% python3 -q
>>> import numpy as np
>>> np.set_printoptions(precision=3, suppress=True, linewidth=100)
>>> rnd = lambda a: np.round(a, 3) + 0
>>> feats = np.loadtxt("dump.csv", delimiter=",")
>>> print(feats)
[[1. 3. 5. 2. 4. 0. 5. 5. 2. 0. 2.]
 [0. 5. 4. 2. 1. 1. 3. 4. 5. 1. 2.]
 [0. 0. 1. 4. 4. 0. 1. 3. 0. 3. 3.]
 [0. 0. 0. 0. 2. 0. 0. 3. 1. 3. 5.]
 [0. 0. 0. 0. 1. 0. 3. 3. 2. 4. 1.]
 [0. 0. 0. 0. 0. 0. 1. 0. 3. 5. 5.]
 [0. 0. 0. 0. 0. 0. 2. 0. 2. 5. 3.]
 [0. 0. 0. 0. 0. 0. 0. 4. 2. 4. 5.]
 [0. 0. 0. 0. 0. 0. 0. 0. 2. 4. 1.]
 [0. 0. 0. 0. 0. 0. 0. 0. 0. 5. 1.]
 [0. 0. 0. 0. 0. 0. 0. 0. 0. 0. 3.]]
>>> U, s, vt = np.linalg.svd(feats)
>>> print(rnd(s))
[19.027 11.368  6.249  5.041  3.475  3.089  1.864  1.207  0.864  0.     0.   ]
>>> print(np.argmax(s[:-1] / (s[1:] + 1e-6)) + 1)
9
>>> M2 = U[:, :9] @ np.diag(s[:9]) @ vt[:9]
>>> print(rnd(M2))
[[1. 3. 5. 2. 4. 0. 5. 5. 2. 0. 2.]
 [0. 5. 4. 2. 1. 1. 3. 4. 5. 1. 2.]
 [0. 0. 1. 4. 4. 0. 1. 3. 0. 3. 3.]
 [0. 0. 0. 0. 2. 0. 0. 3. 1. 3. 5.]
 [0. 0. 0. 0. 1. 0. 3. 3. 2. 4. 1.]
 [0. 0. 0. 0. 0. 0. 1. 0. 3. 5. 5.]
 [0. 0. 0. 0. 0. 0. 2. 0. 2. 5. 3.]
 [0. 0. 0. 0. 0. 0. 0. 4. 2. 4. 5.]
 [0. 0. 0. 0. 0. 0. 0. 0. 2. 4. 1.]
 [0. 0. 0. 0. 0. 0. 0. 0. 0. 5. 1.]
 [0. 0. 0. 0. 0. 0. 0. 0. 0. 0. 3.]]
>>> print(rnd(np.abs(feats - M2).max()))
0.0
>>> print(rnd(np.linalg.norm(feats - M2, 2)), rnd(s[9]))
0.0 0.0
>>> print(rnd(np.linalg.norm(feats - M2) / np.linalg.norm(feats)))
0.0
>>> vec = np.array([0, 0, -1, -2, 2, 2, 2, -1, -2, -2, 2])
>>> print(np.linalg.norm(feats @ vec) <= np.linalg.norm(feats, 2) * np.linalg.norm(vec) + 1e-9)
True
>>> print(feats @ np.ones(11))
[29. 28. 19. 14. 14. 14. 12. 15.  7.  6.  3.]
>>> f = np.array([0, 1])
>>> print(np.polyval(f, feats[5]))
[1. 1. 1. 1. 1. 1. 1. 1. 1. 1. 1.]
>>> print(np.correlate(feats[5], feats[0], "full"))
[ 0.  0.  0.  0.  0.  0.  2.  0.  8. 15. 21. 25. 54. 52. 42. 29. 46. 44. 43. 20.  5.]
>>> print(np.cross(feats[5, :3], feats[0, :3]))
[0. 0. 0.]
>>> J = np.load("layer10.npy")
>>> print(J)
[[-1  0  0  1]
 [ 0  0  0  0]
 [ 2  0  0 -2]
 [-1  0  0  1]
 [-2  0  0  2]
 [ 0  0  0  0]
 [-1  0  0  1]
 [-2  0  0  2]
 [-2  0  0  2]
 [-1  0  0  1]]
>>> U, s, vt = np.linalg.svd(J)
>>> print(np.argmax(s[:-1] / (s[1:] + 1e-6)) + 1)
1
>>> print(rnd(s))
[6.325 0.    0.    0.   ]
>>> M2 = U[:, :1] @ np.diag(s[:1]) @ vt[:1]
>>> print(rnd(M2))
[[-1.  0.  0.  1.]
 [ 0.  0.  0.  0.]
 [ 2.  0.  0. -2.]
 [-1.  0.  0.  1.]
 [-2.  0.  0.  2.]
 [ 0.  0.  0.  0.]
 [-1.  0.  0.  1.]
 [-2.  0.  0.  2.]
 [-2.  0.  0.  2.]
 [-1.  0.  0.  1.]]
>>> print(np.linalg.matrix_rank(J, rtol=0.05))
1
>>> print(np.linalg.matrix_rank(M2))
1
>>> print(rnd(np.linalg.norm(J - M2) / np.linalg.norm(J)))
0.0
>>> print(rnd(np.abs(J - M2).max()))
0.0
>>> print(rnd(np.linalg.norm(J - M2, 2)), rnd(s[1]))
0.0 0.0
>>> print(np.unique(J.round(6), axis=0).shape)
(4, 4)
>>> print(np.allclose(J[:-1].T @ np.linalg.lstsq(J[:-1].T, J[-1])[0], J[-1]))
True
>>> try:
...     np.linalg.inv(J)
... except np.linalg.LinAlgError as e:
...     print(e)
... 
Last 2 dimensions of the array must be square
>>> print(rnd(np.trace(np.linalg.pinv(J) @ J)))
1.0
>>> mat = np.loadtxt("mat.csv", delimiter=",")
>>> print(mat)
[[ -3.  -2.  -1.   0.   1.   2.   3.   4.   5.   6.   7.   8.]
 [  9.  10.  11.  12.  13.  14.  15.  16.  17.  18.  19.  20.]
 [ 21.  22.  23.  24.  25.  26.  27.  28.  29.  30.  31.  32.]
 [ 33.  34.  35.  36.  37.  38.  39.  40.  41.  42.  43.  44.]
 [ 45.  46.  47.  48.  49.  50.  51.  52.  53.  54.  55.  56.]
 [ 57.  58.  59.  60.  61.  62.  63.  64.  65.  66.  67.  68.]
 [ 69.  70.  71.  72.  73.  74.  75.  76.  77.  78.  79.  80.]
 [ 81.  82.  83.  84.  85.  86.  87.  88.  89.  90.  91.  92.]
 [ 93.  94.  95.  96.  97.  98.  99. 100. 101. 102. 103. 104.]
 [105. 106. 107. 108. 109. 110. 111. 112. 113. 114. 115. 116.]]
>>> U, s, vt = np.linalg.svd(mat)
>>> print(np.argmax(s[:-1] / (s[1:] + 1e-6)) + 1)
2
>>> M2 = U[:, :2] @ np.diag(s[:2]) @ vt[:2]
>>> print(rnd(np.abs(mat - M2).max()))
0.0
>>> print(np.linalg.matrix_rank(M2))
2
>>> print(rnd(np.linalg.norm(mat - M2, 2)), rnd(s[2]))
0.0 0.0
>>> print(rnd(M2))
[[ -3.  -2.  -1.   0.   1.   2.   3.   4.   5.   6.   7.   8.]
 [  9.  10.  11.  12.  13.  14.  15.  16.  17.  18.  19.  20.]
 [ 21.  22.  23.  24.  25.  26.  27.  28.  29.  30.  31.  32.]
 [ 33.  34.  35.  36.  37.  38.  39.  40.  41.  42.  43.  44.]
 [ 45.  46.  47.  48.  49.  50.  51.  52.  53.  54.  55.  56.]
 [ 57.  58.  59.  60.  61.  62.  63.  64.  65.  66.  67.  68.]
 [ 69.  70.  71.  72.  73.  74.  75.  76.  77.  78.  79.  80.]
 [ 81.  82.  83.  84.  85.  86.  87.  88.  89.  90.  91.  92.]
 [ 93.  94.  95.  96.  97.  98.  99. 100. 101. 102. 103. 104.]
 [105. 106. 107. 108. 109. 110. 111. 112. 113. 114. 115. 116.]]
>>> U, s, vt = np.linalg.svd(mat)
>>> V = vt[:(s > 1e-8).sum()]
>>> rng = np.random.default_rng(347690)
>>> vec = mat[6] + 4 * mat[0] + rng.integers(2) * np.eye(12)[8]
>>> print(vec)
[ 57.  62.  67.  72.  77.  82.  87.  92.  97. 102. 107. 112.]
>>> print(np.linalg.matrix_rank(np.vstack([mat, vec])))
2
>>> print(rnd(np.linalg.norm(vec - V.T @ V @ vec)))
0.0
>>> rk = np.linalg.matrix_rank(mat)
>>> print(rk)
2
>>> ns = np.linalg.svd(mat)[2][rk:].T
>>> print([int(np.linalg.matrix_rank(mat[:i])) for i in range(1, len(mat) + 1)])
[1, 2, 2, 2, 2, 2, 2, 2, 2, 2]
>>> print(ns.shape)
(12, 10)
>>> print(np.allclose(mat @ ns, 0))
True
